$ python3 -q
>>> import numpy as np
>>> import numpy.linalg as la
>>> np.set_printoptions(suppress=True, linewidth=200)
>>> arr = np.load("arr.npy")
>>> print(arr.round(2))
[[-0.51 -0.86]
 [-0.86  0.51]]
>>> # equal to its transpose
>>> B = np.array([[-2, 3, 5], [-1, -2, -5]])
>>> print(la.matrix_rank(np.vstack([arr, B.T])))
2
>>> print(np.round(B.T @ arr.T, 2))
[[ 1.89  1.2 ]
 [ 0.17 -3.6 ]
 [ 1.71 -6.86]]
>>> print(np.vstack([arr, B.T]).shape)
(5, 2)
>>> print(np.round(np.einsum("ij,ij->i", arr, arr), 2))
[1. 1.]
>>> print(np.round(arr @ B, 2))
[[ 1.89  0.17  1.71]
 [ 1.2  -3.6  -6.86]]
>>> print(np.round(np.einsum("ik,kj->ji", arr, B), 2))
[[ 1.89  1.2 ]
 [ 0.17 -3.6 ]
 [ 1.71 -6.86]]
>>> print(np.round(np.einsum("ik,kj->ij", arr, B), 2))
[[ 1.89  0.17  1.71]
 [ 1.2  -3.6  -6.86]]
>>> print(np.round(np.einsum("ij->j", arr), 2))
[-1.37 -0.34]
>>> O = arr.astype(float).copy()
>>> for j in range(2):
...     O[:, j] -= O[:, :j] @ (O[:, :j].T @ O[:, j])
...     O[:, j] /= la.norm(O[:, j])
... 
>>> print(np.round(O.T @ O, 2) + 0)
[[1. 0.]
 [0. 1.]]
>>> r0 = np.array([2, -3, 1]) + 0.5
>>> J = np.outer(r0, r0) / (r0 @ r0)
>>> print(J.round(2))
[[ 0.42 -0.42  0.25]
 [-0.42  0.42 -0.25]
 [ 0.25 -0.25  0.15]]
>>> Uu, s, vt = la.svd(J)
>>> V = vt[:(s > 1e-8).sum()]
>>> rng = np.random.default_rng(77258)
>>> x = J[2] + 5 * J[0] + rng.integers(2) * np.eye(3)[2]
>>> print(x.round(2))
[ 2.37 -2.37  2.42]
>>> print(np.round(np.diag(V.T @ V), 2))
[0.42 0.42 0.15]
>>> print(np.round(V.T @ V, 2))
[[ 0.42 -0.42  0.25]
 [-0.42  0.42 -0.25]
 [ 0.25 -0.25  0.15]]
>>> print(np.allclose(V.T @ V @ x, x))
False
>>> print(np.round(la.det(J[::-1]), 2))
0.0
>>> print(round(float(la.eigvals(J).sum().real), 2))
1.0
>>> print(np.round(J.sum(axis=1), 2))
[ 0.25 -0.25  0.15]
>>> print(np.round(J - J[0], 2))
[[ 0.    0.    0.  ]
 [-0.85  0.85 -0.51]
 [-0.17  0.17 -0.1 ]]
>>> print(J.shape)
(3, 3)
>>> F = np.load("sample17.npy")
>>> print(F)
[[ 5  5  5]
 [ 5 10 10]
 [ 5 10 15]]
>>> # symmetric, so the eigenvalues are real
>>> x = np.array([2, 3, 1])
>>> rhs = F @ x
>>> print(rhs)
[30 50 55]
>>> print(np.round(la.solve(F, rhs), 2))
[2. 3. 1.]
>>> print(np.round(la.solve(F, F[:, 1]), 2))
[0. 1. 0.]
>>> w, V = la.eigh(F)
>>> print(w.sum(), np.trace(F))
30.0 30
>>> print((w > 1e-8).sum(), (w < -1e-8).sum())
3 0
>>> print(np.unique(w.round(6) + 0, return_counts=True)[1])
[1 1 1]
>>> print(np.round(V.T @ V, 2) + 0)
[[1. 0. 0.]
 [0. 1. 0.]
 [0. 0. 1.]]
>>> print(np.round(np.abs(V[:, -1]), 2))
[0.33 0.59 0.74]
>>> O, r_ = la.qr(F)
>>> print(np.allclose(r_.T @ r_, F.T @ F))
True
>>> print(round(float(abs(r_[0, 0])), 2), np.round(la.norm(F[:, 0]), 2))
8.66 8.66
>>> m1 = np.array([[0, 3, 3, 1, 0],
...     [-3, 0, -4, 3, -1],
...     [-3, 4, 0, 0, -3],
...     [-1, -3, 0, 0, 4],
...     [0, 1, 3, -4, 0]])
>>> rank = la.matrix_rank(m1)
>>> print(rank)
4
>>> N = la.svd(m1)[2][rank:].T
>>> print(np.allclose(m1 @ N, 0))
True
>>> print(N.shape)
(5, 1)
>>> print(np.round(m1 @ N, 2) + 0)
[[0.]
 [0.]
 [0.]
 [0.]
 [0.]]
>>> print(la.matrix_rank(m1.T @ m1), la.matrix_rank(m1 @ m1.T))
4 4
>>> print(np.round(N[:, 0] / N[np.abs(N[:, 0]).round(6).argmax(), 0], 2))
[ 0.47  1.   -0.87 -0.4   0.87]
>>> print([int(la.matrix_rank(np.delete(m1, i, axis=0))) for i in range(5)])
[4, 4, 4, 4, 4]
>>> print([int(la.matrix_rank(m1[:, :j + 1])) for j in range(5)])
[1, 2, 3, 4, 4]
>>> w1 = np.array([[4, 4], [1, 1], [4, 3], [2, 5], [0, 1]])
>>> c = np.array([3, -2])
>>> act = np.maximum(m1 @ w1 + c, 0)
>>> print(la.matrix_rank(act))
2
>>> print(act)
[[20 15]
 [ 0  0]
 [ 0  0]
 [ 0  0]
 [ 8  0]]
>>> print((act > 0).mean(axis=0))
[0.4 0.2]
>>> Z = np.array([[0, 1, 2], [1, 3, 0]])
>>> print((act @ Z).round(6).argmax(axis=1))
[1 0 0 0 2]
>>> low = la.cholesky(F)
>>> print(np.round(np.diag(low) ** 2, 2))
[5. 5. 5.]
>>> print(np.round(low @ low.T, 2))
[[ 5.  5.  5.]
 [ 5. 10. 10.]
 [ 5. 10. 15.]]
>>> print(low.round(2))
[[2.24 0.   0.  ]
 [2.24 2.24 0.  ]
 [2.24 2.24 2.24]]
>>> print(la.eigvalsh(F).min() > 0)
True
>>> print(round(np.prod(np.diag(low)) ** 2, 2), np.round(la.det(F), 2))
125.0 125.0
>>> print(np.round(F / np.sqrt(np.outer(np.diag(F), np.diag(F))), 2))
[[1.   0.71 0.58]
 [0.71 1.   0.82]
 [0.58 0.82 1.  ]]
>>> print(np.argsort(-la.norm(m1, axis=0).round(6), kind="stable")[:3])
[1 2 3]
>>> print(np.round(la.norm(m1, 2) / la.norm(m1), 2))
0.65
>>> print(la.cond(m1) > 100)
True
>>> proj = np.triu(np.array([[9, 9, 5], [0, 4, 9], [7, 3, 2]]), 1) + np.eye(3)
>>> B = proj @ J @ la.inv(proj)
>>> print(la.matrix_rank(B))
1
>>> print(np.round(proj @ J - J @ proj, 2))
[[-2.54 -1.27  0.17]
 [ 2.29  1.53 -0.32]
 [ 0.   -2.29  1.02]]
>>> print(round(float(la.det(B)), 2))
-0.0
>>> print(np.round(np.poly(B), 2) + 0)
[ 1. -1.  0.  0.]
>>> X = np.load("out18.npy")
>>> print(X)
[[ -1.    0.2   1.1  -1.7]
 [  1.4   0.2  -0.4   0.3]
 [  1.    1.2   0.5  -0.5]
 [ 14.  -36.  -32.  -16. ]
 [ -0.7  -1.8  -0.3   0.8]
 [ -0.5   0.4   0.6   0.8]
 [  0.7  -0.9   0.9   1.1]
 [  1.4   0.2  -0.8   0.5]
 [ -1.4   1.5   2.4  -1.2]
 [  0.5   0.5   0.4  -1.1]
 [ -0.7  -1.2   1.1  -0.4]
 [  0.   -0.3   0.6   0.3]
 [  1.3  -1.2  -0.5   1.2]
 [ -1.4  -0.9  -0.8  -0.3]]
>>> print([round(float(x), 2) for x in la.svd(X, compute_uv=False)[:3]])
[52.76, 4.35, 3.5]
>>> print(round(np.log10(la.cond(X))))
1
>>> print(np.round(np.abs(la.svd(X)[2][-1]), 2))
[0.52 0.4  0.74 0.13]
>>> print(round(float(la.norm(X, 2) / la.norm(X)), 2))
0.99
>>> print(np.argsort(-la.norm(X, axis=0).round(6), kind="stable")[:3])
[1 2 3]
>>> def softmax(z):
...     e = np.exp(z - z.max(axis=-1, keepdims=True))
...     return e / e.sum(axis=-1, keepdims=True)
... 
>>> print(np.round(softmax(X).sum(axis=1), 2))
[1. 1. 1. 1. 1. 1. 1. 1. 1. 1. 1. 1. 1. 1.]
>>> print(np.round(softmax(X[12] + -3), 2))
[0.46 0.04 0.08 0.42]
>>> print(np.round(softmax(10 * X[12]), 2) + 0)
[0.73 0.   0.   0.27]
>>> att = X @ X.T / np.sqrt(4)
>>> print(softmax(att).round(6).argmax(axis=1))
[8 3 2 3 3 8 6 3 8 8 3 6 3 3]
>>> print(np.round(softmax(att)[12] @ X, 2))
[ 14. -36. -32. -16.]
>>> K = np.array([[1, -1, -1, 1, -1, 1, 1, -1],
...     [1, -1, 1, -1, 1, -1, 1, -1],
...     [1, 1, -1, -1, 1, 1, -1, -1],
...     [1, 1, 1, 1, 1, 1, 1, 1],
...     [1, -1, -1, 1, 1, -1, -1, 1]])
>>> B = np.array([[4, 2], [1, 5], [1, 5], [4, 3], [2, 0], [5, 3], [5, 3], [2, 5]])
>>> print(la.matrix_rank(np.vstack([K, B.T])))
7
>>> print(np.einsum("ik,kj->ji", K, B))
[[12  0  0 24  0]
 [-4 -6 -6 26 -6]]
>>> print(np.einsum("ik,kj->ij", K, B))
[[12 -4]
 [ 0 -6]
 [ 0 -6]
 [24 26]
 [ 0 -6]]
>>> print(np.einsum("ij,ij->i", K, K))
[8 8 8 8 8]
>>> print(K @ B)
[[12 -4]
 [ 0 -6]
 [ 0 -6]
 [24 26]
 [ 0 -6]]
